$ python -q
>>> import numpy as np
>>> import numpy.linalg as la
>>> np.set_printoptions(precision=2, suppress=True, linewidth=140)
>>> E = np.loadtxt("out16.csv", delimiter=",")
>>> E
array([[-0.19, -1.29, -1.51,  0.82],
       [ 0.19,  1.31,  1.51, -0.82],
       [ 0.63,  3.91,  4.51, -2.42],
       [ 0.39,  2.63,  2.99, -1.57],
       [ 0.39,  2.61,  3.01, -1.59],
       [-0.38, -2.59, -2.97,  1.58],
       [-0.17, -1.31, -1.51,  0.82],
       [-0.19, -1.29, -1.52,  0.85],
       [ 0.6 ,  3.9 ,  4.5 , -2.35],
       [-0.63, -3.91, -4.47,  2.41],
       [ 0.62,  3.93,  4.48, -2.42],
       [-0.23, -1.24, -1.53,  0.79],
       [-0.6 , -3.9 , -4.5 ,  2.36],
       [ 0.19,  1.29,  1.5 , -0.78],
       [-0.38, -2.6 , -3.05,  1.58],
       [-0.57, -3.91, -4.51,  2.41],
       [-0.57, -3.91, -4.52,  2.4 ],
       [-0.2 , -1.3 , -1.5 ,  0.75],
       [-0.18, -1.29, -1.47,  0.78],
       [ 0.19,  1.31,  1.51, -0.8 ],
       [ 0.6 ,  3.92,  4.49, -2.39],
       [-0.63, -3.91, -4.49,  2.37]])
>>> left, sig, VT = la.svd(E)
>>> sig
array([22.13,  0.11,  0.1 ,  0.09])
>>> np.argmax(sig[:-1] / (sig[1:] + 1e-6)) + 1
np.int64(1)
>>> Y = left[:, :1] @ np.diag(sig[:1]) @ VT[:1]
>>> la.matrix_rank(E, rtol=0.05)
np.int64(1)
>>> Y
array([[-0.2 , -1.31, -1.5 ,  0.8 ],
       [ 0.2 ,  1.31,  1.51, -0.8 ],
       [ 0.6 ,  3.92,  4.52, -2.4 ],
       [ 0.4 ,  2.6 ,  3.  , -1.59],
       [ 0.4 ,  2.61,  3.01, -1.6 ],
       [-0.4 , -2.58, -2.97,  1.58],
       [-0.2 , -1.31, -1.51,  0.8 ],
       [-0.2 , -1.32, -1.52,  0.81],
       [ 0.6 ,  3.9 ,  4.49, -2.38],
       [-0.6 , -3.9 , -4.49,  2.39],
       [ 0.6 ,  3.92,  4.51, -2.39],
       [-0.2 , -1.29, -1.49,  0.79],
       [-0.6 , -3.9 , -4.49,  2.38],
       [ 0.2 ,  1.29,  1.49, -0.79],
       [-0.4 , -2.62, -3.02,  1.6 ],
       [-0.6 , -3.92, -4.51,  2.39],
       [-0.6 , -3.92, -4.51,  2.4 ],
       [-0.2 , -1.29, -1.49,  0.79],
       [-0.2 , -1.28, -1.47,  0.78],
       [ 0.2 ,  1.31,  1.51, -0.8 ],
       [ 0.6 ,  3.91,  4.5 , -2.39],
       [-0.6 , -3.9 , -4.49,  2.39]])
>>> np.round(la.norm(E - Y, 2), 2), np.round(sig[1], 2)
(np.float64(0.11), np.float64(0.11))
>>> la.matrix_rank(Y)
np.int64(1)
